% ipython --no-banner

In [1]: import numpy as np

In [2]: from numpy import linalg as LA

In [3]: np.set_printoptions(precision=3, suppress=True, linewidth=120)

In [4]: arr = np.load("sample0.npy")

In [5]: arr
Out[5]: 
array([[ 0.   , -0.1  ,  1.5  , -1.4  ,  0.8  ,  0.4  ,  1.3  , -0.7  , -0.5  , -1.6  , -1.5  ],
       [ 0.7  , -1.2  ,  0.2  , -0.1  , -1.9  ,  0.   ,  0.4  ,  0.3  , -0.4  ,  0.3  , -0.3  ],
       [ 0.721, -1.224,  0.182, -0.102, -1.889,  0.03 ,  0.416,  0.308, -0.388,  0.283, -0.293],
       [-1.5  , -0.9  , -2.3  , -0.8  ,  0.1  , -0.6  ,  0.2  ,  1.1  ,  0.5  ,  0.   , -2.1  ],
       [-0.2  , -0.2  , -0.9  , -0.2  , -0.6  ,  1.   , -0.5  ,  0.1  , -0.7  ,  1.5  , -0.4  ]])

In [6]: def softmax(z):
   ...:     e = np.exp(z - z.max(axis=-1, keepdims=True))
   ...:     return e / e.sum(axis=-1, keepdims=True)
   ...: 

In [7]: print(softmax(arr).sum(axis=1))
[1. 1. 1. 1. 1.]

In [8]: print(softmax(arr[3]))
[0.023 0.041 0.01  0.046 0.112 0.056 0.124 0.306 0.168 0.102 0.012]

In [9]: np.round(softmax(10 * arr[3]), 3) + 0
Out[9]: array([0.   , 0.   , 0.   , 0.   , 0.   , 0.   , 0.   , 0.997, 0.002, 0.   , 0.   ])

In [10]: softmax(arr[3] + 3)
Out[10]: array([0.023, 0.041, 0.01 , 0.046, 0.112, 0.056, 0.124, 0.306, 0.168, 0.102, 0.012])

In [11]: att = arr @ arr.T / np.sqrt(11)

In [12]: print(softmax(att).round(6).argmax(axis=1))
[0 2 2 3 4]

In [13]: print(round(float(LA.norm(arr, 2) / LA.norm(arr)), 3))
0.605

In [14]: LA.cond(arr) > 100
Out[14]: np.True_

In [15]: rng = np.random.default_rng(3773)

In [16]: F = np.triu(rng.random((7, 7)) < 0.4, 1).astype(int)

In [17]: F = F + F.T

In [18]: F
Out[18]: 
array([[0, 0, 0, 0, 0, 0, 0],
       [0, 0, 0, 0, 0, 0, 1],
       [0, 0, 0, 0, 0, 0, 0],
       [0, 0, 0, 0, 1, 0, 1],
       [0, 0, 0, 1, 0, 1, 0],
       [0, 0, 0, 0, 1, 0, 0],
       [0, 1, 0, 1, 0, 0, 0]])

In [19]: z = rng.permutation(7)

In [20]: z
Out[20]: array([5, 6, 1, 2, 3, 0, 4])

In [21]: Y = F[z][:, z]

In [22]: Y
Out[22]: 
array([[0, 0, 0, 0, 0, 0, 1],
       [0, 0, 1, 0, 1, 0, 0],
       [0, 1, 0, 0, 0, 0, 0],
       [0, 0, 0, 0, 0, 0, 0],
       [0, 1, 0, 0, 0, 0, 1],
       [0, 0, 0, 0, 0, 0, 0],
       [1, 0, 0, 0, 1, 0, 0]])

In [23]: np.trace(Y)
Out[23]: np.int64(0)

In [24]: np.diag(Y)
Out[24]: array([0, 0, 0, 0, 0, 0, 0])

In [25]: Uu, sig, vt = LA.svd(F)

In [26]: evecs = vt[:(sig > 1e-8).sum()]

In [27]: vec = F[6] + 2 * F[0] + rng.integers(2) * np.eye(7)[1]

In [28]: vec
Out[28]: array([0., 1., 0., 1., 0., 0., 0.])

In [29]: np.round(evecs.T @ evecs, 3) + 0
Out[29]: 
array([[ 0.   ,  0.   ,  0.   ,  0.   ,  0.   ,  0.   ,  0.   ],
       [ 0.   ,  0.667,  0.   ,  0.333,  0.   , -0.333,  0.   ],
       [ 0.   ,  0.   ,  0.   ,  0.   ,  0.   ,  0.   ,  0.   ],
       [ 0.   ,  0.333,  0.   ,  0.667,  0.   ,  0.333,  0.   ],
       [ 0.   ,  0.   ,  0.   ,  0.   ,  1.   ,  0.   ,  0.   ],
       [ 0.   , -0.333,  0.   ,  0.333,  0.   ,  0.667,  0.   ],
       [ 0.   ,  0.   ,  0.   ,  0.   ,  0.   ,  0.   ,  1.   ]])

In [30]: print(np.round(LA.norm(vec - evecs.T @ evecs @ vec), 3))
0.0

In [31]: LA.matrix_rank(np.vstack([F, vec]))
Out[31]: np.int64(4)

In [32]: np.allclose(evecs.T @ evecs @ vec, vec)
Out[32]: True

In [33]: np.diag(evecs.T @ evecs)
Out[33]: array([0.   , 0.667, 0.   , 0.667, 1.   , 0.667, 1.   ])

In [34]: F @ F
Out[34]: 
array([[0, 0, 0, 0, 0, 0, 0],
       [0, 1, 0, 1, 0, 0, 0],
       [0, 0, 0, 0, 0, 0, 0],
       [0, 1, 0, 2, 0, 1, 0],
       [0, 0, 0, 0, 2, 0, 1],
       [0, 0, 0, 1, 0, 1, 0],
       [0, 0, 0, 0, 1, 0, 2]])

In [35]: print(np.round(LA.det(F), 3))
0.0

In [36]: np.flatnonzero(LA.matrix_power((F != 0) + (F.T != 0) + np.eye(7), 7)[5])
Out[36]: array([1, 3, 4, 5, 6])

In [37]: Uu, sig, vt = LA.svd(arr)

In [38]: sig
Out[38]: array([4.074, 3.727, 3.418, 1.789, 0.039])

In [39]: print(np.argmax(sig[:-1] / (sig[1:] + 1e-6)) + 1)
4

In [40]: Y = Uu[:, :4] @ np.diag(sig[:4]) @ vt[:4]

In [41]: LA.matrix_rank(Y)
Out[41]: np.int64(4)

In [42]: LA.matrix_rank(arr, rtol=0.05)
Out[42]: np.int64(4)

In [43]: print(round(float(LA.norm(arr - Y) / LA.norm(arr)), 3))
0.006

In [44]: np.round(LA.norm(arr - Y, 2), 3), round(float(sig[4]), 3)
Out[44]: (np.float64(0.039), 0.039)

In [45]: data = np.load("dump.npy")

In [46]: data
Out[46]: 
array([[  3.079,   8.986,   2.286,   0.945,   4.552],
       [ -0.971, -19.634,  -3.888,  -0.982,  20.443],
       [  0.281,  -3.532,   6.201,   3.511,  -5.429],
       [ -3.447,  14.697,  -8.583,   0.133, -16.726],
       [ -2.994,   5.756,  -7.675,  -5.377,  16.954],
       [  2.538,   4.425,  -0.203,  -3.866,  -2.339],
       [  0.389,   8.355,   1.148,  -4.538,  20.624],
       [ -0.746, -13.787,  -6.542,  -0.669,  28.031],
       [  1.568,   0.452,  -8.116,  -2.508,  -5.331],
       [ -0.099,   2.076,   2.881,  -0.205,   3.078],
       [  1.253,   9.736,   2.95 ,   0.705, -14.513],
       [  0.366,  -1.382,  -5.504,  -0.494, -26.392],
       [ -2.081,   0.953,   0.705,   2.826,  -9.019],
       [ -1.154, -14.836,  -0.154,  -1.214, -14.555],
       [ -1.58 ,  -4.562,   5.045,   0.314,  -8.915],
       [  0.625, -15.586,   1.463,  -4.116, -25.602],
       [  0.046,  -7.287,  -4.325,  -1.304,  43.407],
       [  0.799,   6.394,  -0.151,  -5.836,  39.867],
       [ -1.745,  17.08 ,   5.144,  -0.384,   7.346],
       [ -0.945,  -3.524,   2.361,  -4.453, -38.751],
       [ -0.795,  -6.298,   0.795,  -2.646,   3.655],
       [  0.502,  -6.219,  -0.131,  -0.256,  -7.772],
       [ -2.939,  15.014,   1.885,  -0.361,  11.209],
       [  0.932,   2.934,   2.655,   1.124, -11.71 ],
       [ -0.571,  12.739,  -2.673,  -2.221,   4.772],
       [ -0.466,   4.329,   5.12 ,  -0.771,  12.256],
       [  0.791,  -9.883,  -7.336,  -2.714,  15.275],
       [  1.352,  -4.313,  -0.363,  -6.072,   8.807],
       [ -1.524, -13.201,   4.785,  -2.917,   6.903],
       [  1.538,  -4.944,   1.934,  -1.444,  16.918]])

In [47]: softmax(data).sum(axis=1)
Out[47]: 
array([1., 1., 1., 1., 1., 1., 1., 1., 1., 1., 1., 1., 1., 1., 1., 1., 1., 1., 1., 1., 1., 1., 1., 1., 1., 1., 1., 1.,
       1., 1.])

In [48]: print(np.round(softmax(data[7]), 3) + 0)
[0. 0. 0. 0. 1.]

In [49]: np.round(softmax(data[7] + -1), 3) + 0
Out[49]: array([0., 0., 0., 0., 1.])

In [50]: att = data @ data.T / np.sqrt(5)

In [51]: softmax(att).round(6).argmax(axis=1)
Out[51]: 
array([17, 16, 19,  3, 17,  3, 17, 16, 19, 17, 19, 19, 19, 19, 19, 19, 16, 16, 17, 19, 16, 19, 17, 19, 17, 17, 16, 16,
        1, 16])
